% python3 -q
>>> import numpy as np
>>> import numpy.linalg as la
>>> np.set_printoptions(suppress=True, linewidth=200)
>>> A = np.loadtxt("layer1.csv", delimiter=",")
>>> A.round(2)
array([[ 1.  ,  0.  ,  0.  ,  0.  ,  0.  ],
       [ 0.  ,  0.81,  0.  ,  0.59,  0.  ],
       [ 0.  ,  0.  ,  1.  ,  0.  ,  0.  ],
       [ 0.  , -0.59,  0.  ,  0.81,  0.  ],
       [ 0.  ,  0.  ,  0.  ,  0.  ,  1.  ]])
>>> np.round(A.T @ A, 2) + 0
array([[1., 0., 0., 0., 0.],
       [0., 1., 0., 0., 0.],
       [0., 0., 1., 0., 0.],
       [0., 0., 0., 1., 0.],
       [0., 0., 0., 0., 1.]])
>>> np.round(la.svd(A, compute_uv=False), 2)
array([1., 1., 1., 1., 1.])
>>> Q, vecs = la.qr(A[:, :2])[0], la.qr(A[:, 2:])[0]
>>> sig = la.svd(Q.T @ vecs, compute_uv=False)
>>> np.degrees(np.arccos(sig.clip(0, 1)))
array([90., 90.])
>>> (sig > 0.9).sum()
np.int64(0)
>>> arr = np.load("dump.npy")
>>> arr
array([[36, 12, 30, 36],
       [12,  4, 10, 12],
       [30, 10, 25, 30],
       [36, 12, 30, 36]])
>>> Uu, sig, Vt = la.svd(arr)
>>> np.argmax(sig[:-1] / (sig[1:] + 1e-6)) + 1
np.int64(1)
>>> sig.round(2) + 0
array([101.,   0.,   0.,   0.])
>>> other = Uu[:, :1] @ np.diag(sig[:1]) @ Vt[:1]
>>> round(float(np.abs(arr - other).max()), 2)
0.0
>>> round(float(la.norm(arr - other, 2)), 2), round(sig[1], 2)
(0.0, np.float64(0.0))
>>> la.matrix_rank(other)
np.int64(1)
>>> P = np.triu(np.array([[-3, 3, -1, 0], [2, -3, -1, -1], [-3, 1, 3, -3], [3, 3, -2, 1]]), 1) + np.eye(4)
>>> other = P @ arr @ la.inv(P)
>>> P @ arr - arr @ P
array([[   6., -106.,   53.,  108.],
       [ -66.,  -58.,  -39.,  -32.],
       [-108., -126.,  -50.,  -23.],
       [   0., -108.,   48.,  102.]])
>>> J = np.load("mat.npy")
>>> J
array([[0, 1, 1],
       [1, 0, 1],
       [1, 1, 0]])
>>> other = la.inv(A)
>>> np.round(la.det(A) * la.det(other), 2)
np.float64(1.0)
>>> other.round(2)
array([[ 1.  ,  0.  ,  0.  ,  0.  ,  0.  ],
       [ 0.  ,  0.81,  0.  , -0.59,  0.  ],
       [ 0.  ,  0.  ,  1.  ,  0.  ,  0.  ],
       [ 0.  ,  0.59,  0.  ,  0.81,  0.  ],
       [ 0.  ,  0.  ,  0.  ,  0.  ,  1.  ]])
>>> (np.abs(other) > 1e-9).astype(int)
array([[1, 0, 0, 0, 0],
       [0, 1, 0, 1, 0],
       [0, 0, 1, 0, 0],
       [0, 1, 0, 1, 0],
       [0, 0, 0, 0, 1]])
>>> np.allclose(other, A.T)
True
>>> np.round(la.slogdet(A)[0], 2)
np.float64(1.0)
